>>> import numpy as np
>>> np.set_printoptions(precision=3, suppress=True, linewidth=160)
>>> M = np.load("run1.npy")
>>> M
array([[ 4.003,  1.531,  0.852,  2.065],
       [ 4.322,  2.546,  2.204,  1.882],
       [-0.521, -6.096, -0.688,  0.487],
       [ 1.956,  2.492,  1.524,  3.177],
       [-2.151, -5.846,  1.796,  1.713],
       [ 4.581,  6.926, -1.333,  8.009],
       [ 2.221,  2.797,  2.884,  2.775],
       [ 3.901,  6.444, -1.959,  6.089],
       [-2.845, -7.595,  0.207,  0.042],
       [-1.851, -7.877, -0.486,  2.971],
       [-2.13 , -6.408,  1.205,  0.382],
       [ 0.467, -7.322,  1.149, -0.688],
       [-3.919, -8.577, -2.311,  0.061],
       [ 3.881,  3.153,  0.556,  3.263],
       [ 6.218,  8.213, -2.834,  5.406],
       [ 4.866,  5.419, -0.024,  5.075],
       [-1.832, -6.842,  1.284,  1.173],
       [ 1.666,  1.413,  2.08 ,  3.638],
       [-0.863, -6.427, -1.263,  0.649]])
>>> B = M / np.sqrt((M ** 2).mean(axis=1, keepdims=True))
>>> B[16]
array([-0.502, -1.876,  0.352,  0.322])
>>> np.linalg.norm(B, axis=1)
array([2., 2., 2., 2., 2., 2., 2., 2., 2., 2., 2., 2., 2., 2., 2., 2., 2., 2., 2.])
>>> x = np.array([-3, -3, 0, 3])
>>> rhs = M @ x
>>> np.round(np.linalg.lstsq(M, rhs)[0], 3) + 0
array([-3., -3.,  0.,  3.])
>>> np.round(np.linalg.pinv(M) @ M, 3) + 0
array([[1., 0., 0., 0.],
       [0., 1., 0., 0.],
       [0., 0., 1., 0.],
       [0., 0., 0., 1.]])
>>> rng = np.random.default_rng(2702)
>>> rhs = rhs + 0.3 * rng.normal(size=19)
>>> rhs
array([-10.284, -14.847,  20.719,  -3.137,  29.808, -10.286,  -6.483, -12.689,  31.137,  38.142,  26.25 ,  18.23 ,  37.994, -11.27 , -27.275, -15.533,  29.078,
         1.47 ,  24.014])
>>> beta, *_ = np.linalg.lstsq(M, rhs)
>>> np.round(M.T @ (rhs - M @ beta), 3) + 0
array([0., 0., 0., 0.])
>>> P = M @ np.linalg.solve(M.T @ M, M.T)
>>> np.linalg.matrix_rank(np.eye(19) - P)
np.int64(15)
>>> mat = np.load("arr.npy")
>>> mat
array([[ 0.327, -0.31 , -0.02 ],
       [ 0.876, -0.856, -0.08 ],
       [-0.831,  0.808,  0.07 ],
       [-0.876,  0.856,  0.08 ],
       [ 0.997, -0.995, -0.188],
       [ 0.994, -0.991, -0.168],
       [ 1.   , -0.999, -0.245],
       [-0.691,  0.664,  0.05 ],
       [-0.997,  0.995,  0.188],
       [-0.168,  0.159,  0.01 ],
       [-0.691,  0.664,  0.05 ],
       [-0.592,  0.565,  0.04 ],
       [ 0.997, -0.995, -0.188],
       [-0.592,  0.565,  0.04 ],
       [ 0.976, -0.969, -0.129],
       [-0.876,  0.856,  0.08 ]])
>>> # rows 7 and 10 are equal
>>> z = M[:, 3] > np.median(M[:, 3])
>>> f = M[z].mean(axis=0) - M[~z].mean(axis=0)
>>> z.astype(int)
array([0, 0, 0, 1, 0, 1, 1, 1, 0, 1, 0, 0, 0, 1, 1, 1, 0, 1, 0])
>>> np.argsort(-np.abs(f).round(6), kind="stable")
array([1, 3, 0, 2])
>>> round(float((((M - M.mean(axis=0)) @ f > 0) == z).mean()), 3)
0.842
>>> f
array([ 3.596,  8.324, -0.398,  3.713])
>>> U, sig, Vt = np.linalg.svd(mat)
>>> np.argmax(sig[:-1] / (sig[1:] + 1e-6)) + 1
np.int64(1)
>>> B = U[:, :1] @ np.diag(sig[:1]) @ Vt[:1]
>>> np.linalg.matrix_rank(B)
np.int64(1)
>>> np.linalg.matrix_rank(mat, rtol=0.05)
np.int64(1)
>>> np.round(np.linalg.norm(mat - B) / np.linalg.norm(mat), 3)
np.float64(0.041)
>>> round(float(np.abs(mat - B).max()), 3)
0.103
>>> np.round(np.linalg.norm(mat - B, 2), 3), round(float(sig[1]), 3)
(np.float64(0.187), 0.187)
>>> C = mat[[5, 11]].astype(float)
>>> for _ in range(5):
...     z = np.linalg.norm(mat[:, None] - C, axis=-1).argmin(axis=1)
...     C = np.array([mat[z == j].mean(axis=0) for j in range(2)])
... 
>>> z
array([0, 0, 1, 1, 0, 0, 0, 1, 1, 1, 1, 1, 0, 1, 0, 1])
>>> C
array([[ 0.881, -0.874, -0.145],
       [-0.702,  0.681,  0.068]])
>>> np.bincount(z)
array([7, 9])
>>> f, g = mat[15], mat[11]
>>> np.round(f @ g, 3)
np.float64(1.005)
>>> round(f @ f, 3)
np.float64(1.507)
>>> p = (f @ g) / (f @ f) * f
>>> np.round((g - p) @ f, 3)
np.float64(-0.0)
>>> np.outer(f, g)
array([[ 0.519, -0.495, -0.035],
       [-0.507,  0.484,  0.034],
       [-0.047,  0.045,  0.003]])
>>> np.linalg.matrix_rank(np.outer(f, g))
np.int64(1)
>>> Xs = mat - mat.mean(axis=0)
>>> U, sig, Vt = np.linalg.svd(Xs, full_matrices=False)
>>> round((sig ** 2).sum() ** 2 / (sig ** 4).sum(), 3)
np.float64(1.002)
>>> (np.sign(U[:, 0]) == np.sign(U[0, 0])).astype(int)
array([1, 1, 0, 0, 1, 1, 1, 0, 0, 0, 0, 0, 1, 0, 1, 0])
>>> np.linalg.matrix_rank(Xs)
np.int64(3)
>>> sig
array([4.615, 0.153, 0.015])
>>> B = np.array([[1, 2]])
>>> m1 = np.block([[np.zeros((1, 1)), B], [B.T, np.zeros((2, 2))]])
>>> m1
array([[0., 1., 2.],
       [1., 0., 0.],
       [2., 0., 0.]])
>>> x = np.array([1, -1, 3])
>>> np.einsum("ij,j->i", m1, x)
array([5., 1., 2.])
>>> m1 @ np.ones(3)
array([3., 1., 2.])
>>> m1 @ (2 * x)
array([10.,  2.,  4.])
>>> (m1 @ x).argmax()
np.int64(0)
>>> np.linalg.norm(m1 @ x) <= np.linalg.norm(m1, 2) * np.linalg.norm(x) + 1e-9
np.True_
>>> m1 @ np.eye(3)[0]
array([0., 1., 2.])
>>> np.sign((m1 @ x).round(6))
array([1., 1., 1.])
>>> vals, vecs = np.linalg.eigh(m1)
>>> x = np.array([0, -2, 5])
>>> np.round(vecs * np.abs(vals) @ vecs.T, 3) + 0
array([[2.236, 0.   , 0.   ],
       [0.   , 0.447, 0.894],
       [0.   , 0.894, 1.789]])
>>> x @ m1 @ x / (x @ x), np.round(vals[0], 3), np.round(vals[-1], 3)
(np.float64(0.0), np.float64(-2.236), np.float64(2.236))
>>> np.linalg.eigvalsh(m1[1:, 1:])
array([0., 0.])
>>> np.abs(m1).sum(axis=1).max(), round(np.abs(vals).max(), 3)
(np.float64(3.0), np.float64(2.236))
>>> round(np.linalg.eigvalsh(m1).min(), 3)
np.float64(-2.236)
>>> np.all(np.linalg.eigvalsh(m1) > 0)
np.False_
>>> [round(float(np.linalg.det(m1[:i, :i])), 2) + 0 for i in range(1, 4)]
[0.0, -1.0, 0.0]
>>> F = np.array([[5, -4, 5, 1], [3, -2, 5, -5], [-2, 5, 2, 0]])
>>> F
array([[ 5, -4,  5,  1],
       [ 3, -2,  5, -5],
       [-2,  5,  2,  0]])
>>> B = F[0, 0] * F[1:] - np.outer(F[1:, 0], F[0])
>>> B
array([[  0,   2,  10, -28],
       [  0,  17,  20,   2]])
>>> np.linalg.matrix_rank(B), np.linalg.matrix_rank(F)
(np.int64(2), np.int64(3))
>>> np.flatnonzero(~B.round(6).any(axis=1))
array([], dtype=int64)
>>> F[:, 0] / F[0, 0]
array([ 1. ,  0.6, -0.4])
>>> F.reshape(-1, 2)
array([[ 5, -4],
       [ 5,  1],
       [ 3, -2],
       [ 5, -5],
       [-2,  5],
       [ 2,  0]])
>>> F.reshape(2, -1)
array([[ 5, -4,  5,  1,  3, -2],
       [ 5, -5, -2,  5,  2,  0]])
>>> T = F.reshape(3, 2, -1)
>>> T[:, 0]
array([[ 5, -4],
       [ 3, -2],
       [-2,  5]])
>>> np.einsum("ihd,ihd->ih", T, T)
array([[41, 26],
       [13, 50],
       [29,  4]])
>>> T.transpose(1, 0, 2)
array([[[ 5, -4],
        [ 3, -2],
        [-2,  5]],

       [[ 5,  1],
        [ 5, -5],
        [ 2,  0]]])
>>> f = np.array([0, 3])
>>> np.convolve(M[7], f)
array([ 0.   , 11.703, 19.332, -5.877, 18.267])
>>> np.correlate(M[7], M[1], "full")
array([ 7.342, 20.725, 20.448, 40.408, 36.284,  7.036, 26.317])
>>> np.polyval(f, M[7])
array([3., 3., 3., 3.])
>>> x = np.array([0, 0, 1, 1])
>>> h = np.maximum(F @ x, 0)
>>> h
array([6, 0, 2])
>>> np.maximum(F @ (3 * x), 0)
array([18,  0,  6])
>>> np.maximum(F @ x, 0) - np.maximum(-F @ x, 0)
array([6, 0, 2])
>>> F.T @ h
array([ 26, -14,  34,   6])
>>> B = F / np.linalg.norm(F, axis=1, keepdims=True)
>>> C2 = B @ B.T
>>> C2
array([[ 1.   ,  0.662, -0.425],
       [ 0.662,  1.   , -0.132],
       [-0.425, -0.132,  1.   ]])
>>> np.argwhere(np.triu(np.abs(C2) > 0.95, 1))
array([], shape=(0, 2), dtype=int64)
>>> arr = np.loadtxt("a.csv", delimiter=",")
>>> arr
array([[0., 0., 0., 0.],
       [0., 2., 0., 0.],
       [0., 0., 2., 0.],
       [0., 0., 2., 2.]])
>>> # 3 blocks once reordered
>>> U, sig, Vt = np.linalg.svd(arr)
>>> vecs = Vt[:(sig > 1e-8).sum()]
>>> x = arr[2] + 2 * arr[3] + rng.integers(2) * np.eye(4)[2]
>>> x
array([0., 0., 7., 4.])
>>> np.diag(vecs.T @ vecs)
array([0., 1., 1., 1.])
>>> np.round(vecs.T @ vecs, 3) + 0
array([[0., 0., 0., 0.],
       [0., 1., 0., 0.],
       [0., 0., 1., 0.],
       [0., 0., 0., 1.]])
>>> E = np.loadtxt("block6.csv", delimiter=",")
>>> E
array([[  9.391,  -9.442,   9.701,   2.962],
       [-30.61 ,  -4.87 , -24.909,  20.384],
       [  9.419,  -9.643,   9.836,   3.307],
       [-28.53 ,  -5.762, -22.731,  17.556],
       [ 11.741, -10.304,  10.069,   2.901],
       [-30.376,  -3.424, -25.082,  17.893],
       [  9.719, -10.626,   9.484,   5.443],
       [-29.173,  -6.245, -23.547,  16.478],
       [-29.468,  -3.138, -23.966,  18.123],
       [-30.197,  -3.827, -25.067,  17.665],
       [-31.215,  -4.522, -25.647,  18.258],
       [-29.559,  -4.251, -23.826,  17.514],
       [ 10.638, -11.209,  10.653,   1.797],
       [ 10.283,  -9.534,  10.352,   3.989],
       [  6.126, -33.672,  12.516,  11.553],
       [-28.65 ,  -4.638, -23.245,  19.629],
       [-31.636,  -6.498, -21.646,  16.812],
       [ 11.161, -10.794,   8.606,   4.98 ],
       [ 10.119,  -9.784,  10.748,   3.683]])
>>> P = E @ np.linalg.solve(E.T @ E, E.T)
>>> np.allclose(P @ P, P)
True
>>> round(np.trace(P), 3)
np.float64(4.0)
>>> np.round(np.linalg.eigvalsh(P), 3) + 0
array([0., 0., 0., 0., 0., 0., 0., 0., 0., 0., 0., 0., 0., 0., 0., 1., 1., 1., 1.])
>>> Xs = E - E.mean(axis=0)
>>> U, sig, Vt = np.linalg.svd(Xs, full_matrices=False)
>>> np.linalg.matrix_rank(Xs)
np.int64(4)
>>> np.abs(Vt[-1])
array([0.424, 0.305, 0.736, 0.431])
>>> Vt[0] * np.sign(Vt[0, np.abs(Vt[0]).argmax()])
array([ 0.726, -0.148,  0.624, -0.247])
>>> C2 = np.cov(E, rowvar=False)
>>> C2.shape
(4, 4)
>>> E.std(axis=0)
array([19.905,  6.545, 17.104,  7.048])
>>> C2
array([[ 418.231,  -79.631,  357.509, -143.188],
       [ -79.631,   45.211,  -75.959,   19.716],
       [ 357.509,  -75.959,  308.814, -121.083],
       [-143.188,   19.716, -121.083,   52.432]])
>>> np.linalg.eigvalsh(C2)[::-1]
array([790.558,  32.331,   1.323,   0.477])
>>> round(np.corrcoef(E[:, 3], E[:, 0])[0, 1], 3)
np.float64(-0.967)
>>> np.argwhere(np.triu(np.abs(np.corrcoef(E.T)) > 0.8, 1))
array([[0, 2],
       [0, 3],
       [2, 3]])
>>> np.argsort(-E.std(axis=0).round(6), kind="stable")
array([0, 2, 3, 1])
>>> A = np.load("data.npy")
>>> A
array([[ 5, -2,  1,  2],
       [ 5, -2,  1,  2],
       [ 3, -4, -1,  0],
       [ 5, -2,  1,  2],
       [ 4, -3,  0,  1]])
>>> # rank 2
>>> def softmax(z):
...     e = np.exp(z - z.max(axis=-1, keepdims=True))
...     return e / e.sum(axis=-1, keepdims=True)
... 
>>> np.round(softmax(10 * A[3]), 3) + 0
array([1., 0., 0., 0.])
>>> softmax(A).sum(axis=1)
array([1., 1., 1., 1., 1.])
>>> scores = A @ A.T / np.sqrt(4)
>>> softmax(scores + np.triu(np.full(scores.shape, -np.inf), 1))
array([[1.   , 0.   , 0.   , 0.   , 0.   ],
       [0.5  , 0.5  , 0.   , 0.   , 0.   ],
       [0.107, 0.107, 0.787, 0.   , 0.   ],
       [0.333, 0.333, 0.001, 0.333, 0.   ],
       [0.285, 0.285, 0.039, 0.285, 0.105]])
>>> softmax(scores)[3] @ A
array([ 4.982, -2.018,  0.982,  1.982])
>>> softmax(scores).round(6).argmax(axis=1)
array([0, 0, 2, 0, 0])
>>> rank = np.linalg.matrix_rank(A)
>>> rank
np.int64(2)
>>> ns = np.linalg.svd(A)[2][rank:].T
>>> ns @ ns.T
array([[ 0.26,  0.24, -0.18, -0.32],
       [ 0.24,  0.26, -0.32, -0.18],
       [-0.18, -0.32,  0.74, -0.24],
       [-0.32, -0.18, -0.24,  0.74]])
>>> np.linalg.matrix_rank(A.T @ A), np.linalg.matrix_rank(A @ A.T)
(np.int64(2), np.int64(2))
>>> ns.shape
(4, 2)
>>> [int(np.linalg.matrix_rank(np.delete(A, i, axis=0))) for i in range(5)]
[2, 2, 2, 2, 2]
>>> round(float(np.trace(np.linalg.pinv(A) @ A)), 3)
2.0
>>> np.abs(np.diag(np.linalg.qr(A)[1])) > 1e-9
array([ True,  True, False, False])
>>> O, _ = np.linalg.qr(np.array([[0.7, 0.5, 1.3, 2.1],
...     [-0.2, 1.3, -0.9, -0.9],
...     [-0.1, 0.0, -0.8, -0.9],
...     [1.0, 0.0, 2.1, 2.5],
...     [-0.4, 0.9, -0.2, -0.2]]))
>>> data = O @ O.T
>>> data
array([[ 1.   , -0.002,  0.004,  0.001,  0.003],
       [-0.002,  0.892,  0.259,  0.068,  0.157],
       [ 0.004,  0.259,  0.38 , -0.164, -0.376],
       [ 0.001,  0.068, -0.164,  0.957, -0.099],
       [ 0.003,  0.157, -0.376, -0.099,  0.772]])
>>> # null space of dimension 1
>>> Xs = (M - M.mean(axis=0)) / M.std(axis=0)
>>> Xs.std(axis=0)
array([1., 1., 1., 1.])
>>> beta = np.linalg.lstsq(np.delete(Xs, 2, axis=1), Xs[:, 2])[0]
>>> np.round(1 - np.var(Xs[:, 2] - np.delete(Xs, 2, axis=1) @ beta), 3)
np.float64(0.196)
